% python3 -q
>>> import numpy as np
>>> import numpy.linalg as la
>>> np.set_printoptions(precision=3, suppress=True, linewidth=200)
>>> def rd(a):
...     return np.round(a, 3) + 0
... 
>>> C = np.array([[5, 2, 4, 0, 2, 3, 3, 4, 3, 2, 2, 0, 3],
...     [3, 3, 3, 4, 2, 4, 1, 3, 0, 2, 3, 4, 5],
...     [1, 1, 3, 0, 0, 0, 1, 3, 4, 2, 4, 2, 3],
...     [2, 5, 2, 2, 4, 1, 0, 2, 0, 2, 5, 5, 3],
...     [5, 5, 5, 3, 0, 3, 2, 5, 5, 2, 2, 5, 4],
...     [4, 1, 4, 1, 4, 3, 3, 4, 0, 4, 2, 0, 1],
...     [0, 3, 0, 4, 1, 1, 0, 3, 3, 3, 2, 2, 1],
...     [1, 2, 0, 3, 1, 5, 4, 1, 3, 1, 3, 3, 1],
...     [5, 5, 4, 1, 3, 0, 0, 1, 1, 3, 1, 1, 3],
...     [5, 4, 0, 0, 2, 4, 3, 3, 2, 3, 1, 4, 3],
...     [4, 4, 1, 1, 5, 5, 0, 4, 4, 4, 0, 2, 1],
...     [0, 4, 1, 0, 4, 3, 1, 2, 5, 1, 3, 2, 2],
...     [3, 4, 2, 5, 5, 5, 1, 5, 5, 0, 0, 2, 1]])
>>> rng = np.random.default_rng(997066)
>>> m1 = (rng.random((13, 13)) < 0.25) @ C
>>> m1
array([[18, 16, 15,  9, 12, 16,  7, 21, 21, 10,  8, 11, 12],
       [ 5,  7,  5,  8,  6, 10,  6,  9, 12,  3,  7,  7,  5],
       [ 5,  5,  4,  1,  3,  0,  0,  1,  1,  3,  1,  1,  3],
       [ 5,  6,  5,  0,  6,  6,  4,  6,  8,  3,  5,  2,  5],
       [11, 15,  6,  6,  7, 15, 10, 11, 15,  7,  9, 14, 10],
       [ 3,  3,  3,  4,  2,  4,  1,  3,  0,  2,  3,  4,  5],
       [ 9, 13,  2, 12,  9, 15,  8, 12, 13,  7,  6, 11,  6],
       [12, 12,  9,  8,  7, 12,  3, 12,  9,  8,  5, 11, 10],
       [11, 15, 11, 11, 12, 10,  5, 17, 15,  9, 13, 11, 11],
       [ 0,  3,  0,  4,  1,  1,  0,  3,  3,  3,  2,  2,  1],
       [ 6,  7,  4,  7,  4,  9,  7,  8,  9,  6,  7,  5,  5],
       [11, 11, 12,  4,  3,  3,  3,  9, 10,  7,  7,  8, 10],
       [ 0,  0,  0,  0,  0,  0,  0,  0,  0,  0,  0,  0,  0]])
>>> # rows and columns are dependent
>>> W = np.array([[1, -1, 1, -1, 2, 2],
...     [-1, 0, -2, 2, -1, -1],
...     [2, 1, 1, 1, 1, 1],
...     [-2, -2, 0, 0, 2, -1],
...     [0, 1, -2, 0, 0, 0],
...     [0, 0, 0, 1, 2, -1],
...     [1, 2, -2, 1, 2, -1],
...     [0, 0, 1, 0, 1, 0],
...     [2, 2, 2, -1, -2, -1],
...     [2, 1, 1, -2, -1, 1],
...     [-1, 0, 2, 2, 0, 2],
...     [-2, 0, 0, -2, -1, -2],
...     [2, -1, 2, 0, 2, -2]])
>>> coef = np.array([-6, -9, 1, -4, 9, 7])
>>> H = np.maximum(m1 @ W + coef, 0)
>>> rd((H > 0).mean(axis=0))
array([0.769, 0.692, 1.   , 0.615, 1.   , 0.154])
>>> la.matrix_rank(H)
np.int64(6)
>>> C = np.array([[-1, -1], [-1, -1], [-2, 0], [1, -1], [-1, -2], [1, -1]])
>>> (H @ C).round(6).argmax(axis=1)
array([1, 0, 0, 0, 1, 0, 0, 1, 1, 1, 0, 1, 0])
>>> H @ C
array([[-350, -288],
       [-134, -134],
       [ -37,  -64],
       [-120, -125],
       [-192, -190],
       [ -71,  -81],
       [-121, -147],
       [-190, -169],
       [-231, -197],
       [ -32,  -20],
       [-137, -142],
       [-220, -146],
       [  -4,  -25]])
>>> Uu, sigma, Vh = la.svd(m1, full_matrices=False)
>>> rd(np.cumsum(sigma ** 2) / np.sum(sigma ** 2))
array([0.948, 0.971, 0.98 , 0.987, 0.993, 0.995, 0.998, 0.999, 1.   , 1.   , 1.   , 1.   , 1.   ])
>>> (sigma > 1e-8).sum()
np.int64(11)
>>> np.allclose(Uu * sigma @ Vh, m1)
True
>>> rd(sigma / sigma[0])
array([1.   , 0.158, 0.094, 0.088, 0.079, 0.051, 0.049, 0.04 , 0.026, 0.015, 0.008, 0.   , 0.   ])
>>> Uu.shape, sigma.shape, Vh.shape
((13, 13), (13,), (13, 13))
>>> rd(sigma)
array([103.625,  16.335,   9.729,   9.121,   8.16 ,   5.319,   5.086,   4.098,   2.698,   1.593,   0.873,   0.   ,   0.   ])
>>> rd(np.sqrt((sigma ** 2).sum())), rd(la.norm(m1))
(np.float64(106.447), np.float64(106.447))
